% python3 -q
>>> import numpy as np
>>> from numpy import linalg as LA
>>> np.set_printoptions(suppress=True, linewidth=200)
>>> tidy = lambda a: np.round(a, 2) + 0
>>> u = np.array([1, 3, -1, -3, 0, -3]) + 0.5
>>> mat = np.outer(u, u) / (u @ u)
>>> tidy(mat)
array([[ 0.08,  0.19, -0.03, -0.14,  0.03, -0.14],
       [ 0.19,  0.45, -0.06, -0.32,  0.06, -0.32],
       [-0.03, -0.06,  0.01,  0.05, -0.01,  0.05],
       [-0.14, -0.32,  0.05,  0.23, -0.05,  0.23],
       [ 0.03,  0.06, -0.01, -0.05,  0.01, -0.05],
       [-0.14, -0.32,  0.05,  0.23, -0.05,  0.23]])
>>> x = np.array([2, 1, -1, -2, -2, 2])
>>> tidy(mat @ (2 * x))
array([ 0.65,  1.53, -0.22, -1.09,  0.22, -1.09])
>>> out = mat / LA.norm(mat, axis=1, keepdims=True)
>>> C2 = out @ out.T
>>> tidy(LA.norm(out, axis=1))
array([1., 1., 1., 1., 1., 1.])
>>> np.degrees(np.arccos(np.clip(C2[1, 0], -1, 1)))
np.float64(0.0)
>>> rng = np.random.default_rng(949145)
>>> z = rng.permutation(6)
>>> z
array([1, 4, 0, 3, 5, 2])
>>> out = mat[z][:, z]
>>> np.trace(out)
np.float64(1.0)
>>> tidy(out)
array([[ 0.45,  0.06,  0.19, -0.32, -0.32, -0.06],
       [ 0.06,  0.01,  0.03, -0.05, -0.05, -0.01],
       [ 0.19,  0.03,  0.08, -0.14, -0.14, -0.03],
       [-0.32, -0.05, -0.14,  0.23,  0.23,  0.05],
       [-0.32, -0.05, -0.14,  0.23,  0.23,  0.05],
       [-0.06, -0.01, -0.03,  0.05,  0.05,  0.01]])
>>> tidy(np.diag(out))
array([0.45, 0.01, 0.08, 0.23, 0.23, 0.01])
>>> tidy(LA.det(out)), tidy(LA.det(mat[z]))
(np.float64(0.0), np.float64(0.0))
>>> np.allclose(out, mat)
False
>>> ev, vecs = LA.eigh(mat)
>>> x = np.array([4, -4, -4, 3, -1, 1])
>>> np.abs(mat).sum(axis=1).max(), tidy(np.abs(ev).max())
(np.float64(1.4), np.float64(1.0))
>>> (np.sign(vecs[:, -1].round(6)) == np.sign(vecs[0, -1].round(6))).astype(int)
array([1, 1, 0, 0, 1, 0])
>>> x = np.array([3, -3, 2, 0, -1, -4])
>>> tidy(mat @ x)
array([ 0.14,  0.32, -0.05, -0.23,  0.05, -0.23])
>>> tidy((x - mat @ x) @ (mat @ x))
np.float64(0.0)
>>> tidy(np.eye(6) - mat)
array([[ 0.92, -0.19,  0.03,  0.14, -0.03,  0.14],
       [-0.19,  0.55,  0.06,  0.32, -0.06,  0.32],
       [ 0.03,  0.06,  0.99, -0.05,  0.01, -0.05],
       [ 0.14,  0.32, -0.05,  0.77,  0.05, -0.23],
       [-0.03, -0.06,  0.01,  0.05,  0.99,  0.05],
       [ 0.14,  0.32, -0.05, -0.23,  0.05,  0.77]])
>>> E = np.loadtxt("block4.csv", delimiter=",")
>>> tidy(E)
array([[-0.1 ,  0.95,  0.3 ],
       [-0.6 , -0.3 ,  0.75],
       [ 0.8 , -0.1 ,  0.6 ]])
>>> left, s, Vt = LA.svd(mat)
>>> np.argmax(s[:-1] / (s[1:] + 1e-6)) + 1
np.int64(1)
>>> out = left[:, :1] @ np.diag(s[:1]) @ Vt[:1]
>>> tidy(LA.norm(mat - out) / LA.norm(mat))
np.float64(0.0)
>>> LA.matrix_rank(mat, rtol=0.05)
np.int64(1)
>>> tidy(LA.norm(mat - out, 2)), tidy(s[1])
(np.float64(0.0), np.float64(0.0))
>>> tidy(np.abs(mat - out).max())
np.float64(0.0)
>>> LA.matrix_rank(out)
np.int64(1)
>>> x = np.array([-1, -1, -2])
>>> tidy(LA.norm(x)), tidy(LA.norm(E @ x))
(np.float64(2.45), np.float64(2.45))
>>> tidy(np.abs(LA.eigvals(E)))
array([1., 1., 1.])
>>> tidy(LA.det(E))
np.float64(1.0)
>>> tidy(E.T @ (E @ x))
array([-1., -1., -2.])
>>> 3 - LA.matrix_rank(E - np.eye(3), tol=1e-8)
np.int64(1)
>>> W1 = np.array([[0, 2, -5, -5, -2], [3, -4, 5, 5, -2], [5, -3, 2, -3, 5]])
>>> coef = np.array([2, -1, -1, 0, 0])
>>> hid = np.maximum(E @ W1 + coef, 0)
>>> (hid > 0).astype(int)
array([[1, 0, 1, 1, 0],
       [1, 0, 1, 0, 1],
       [1, 0, 0, 0, 1]])
>>> tidy(hid)
array([[6.34, 0.  , 4.84, 4.35, 0.  ],
       [4.84, 0.  , 1.99, 0.  , 5.51],
       [4.67, 0.  , 0.  , 0.  , 1.6 ]])
>>> tidy((hid > 0).mean(axis=0))
array([1.  , 0.  , 0.67, 0.33, 0.67])
>>> LA.matrix_rank(hid)
np.int64(3)
>>> W2 = np.array([[1, 1, 0], [0, 2, 0], [2, 0, 0], [0, 0, 1], [2, 0, 2]])
>>> tidy(hid @ W2)
array([[16.02,  6.34,  4.35],
       [19.85,  4.84, 11.03],
       [ 7.86,  4.67,  3.19]])
>>> (hid @ W2).round(6).argmax(axis=1)
array([0, 0, 0])
>>> W1 @ W2
array([[-14,   4,  -9],
       [  9,  -5,   1],
       [ 19,  -1,   7]])
>>> m1 = np.load("a.npy")
>>> m1
array([[ 1, -1,  1, -1,  1, -1,  1, -1],
       [ 1, -1, -1,  1, -1,  1,  1, -1],
       [ 1,  1, -1, -1,  1,  1, -1, -1],
       [ 1,  1, -1, -1, -1, -1,  1,  1],
       [ 1, -1, -1,  1,  1, -1, -1,  1]])
>>> out = m1 + rng.integers(-2, 3, (5, 4)) @ rng.integers(-2, 3, (4, 8))
>>> out
array([[ 2, -5,  1, -1,  5,  3, -6, -3],
       [ 5,  3,  5, -3, -7, -5, 11,  1],
       [ 1,  5,  1,  3, -5,  1,  1, -2],
       [-4,  7, -5,  3, -5, -3,  6,  3],
       [-1, -6, -4,  9, -2, -1, -3, -3]])
>>> tidy(LA.svd(out - m1, compute_uv=False))
array([20.52, 13.98,  8.38,  5.01,  0.  ])
>>> np.abs(out - m1).sum(axis=1)
array([22, 42, 19, 32, 27])
>>> out = m1 / np.sqrt((m1 ** 2).mean(axis=1, keepdims=True))
>>> m1 - m1.mean(axis=1, keepdims=True)
array([[ 1., -1.,  1., -1.,  1., -1.,  1., -1.],
       [ 1., -1., -1.,  1., -1.,  1.,  1., -1.],
       [ 1.,  1., -1., -1.,  1.,  1., -1., -1.],
       [ 1.,  1., -1., -1., -1., -1.,  1.,  1.],
       [ 1., -1., -1.,  1.,  1., -1., -1.,  1.]])
>>> out[0]
array([ 1., -1.,  1., -1.,  1., -1.,  1., -1.])
>>> LA.matrix_rank(m1 - m1.mean(axis=1, keepdims=True))
np.int64(5)
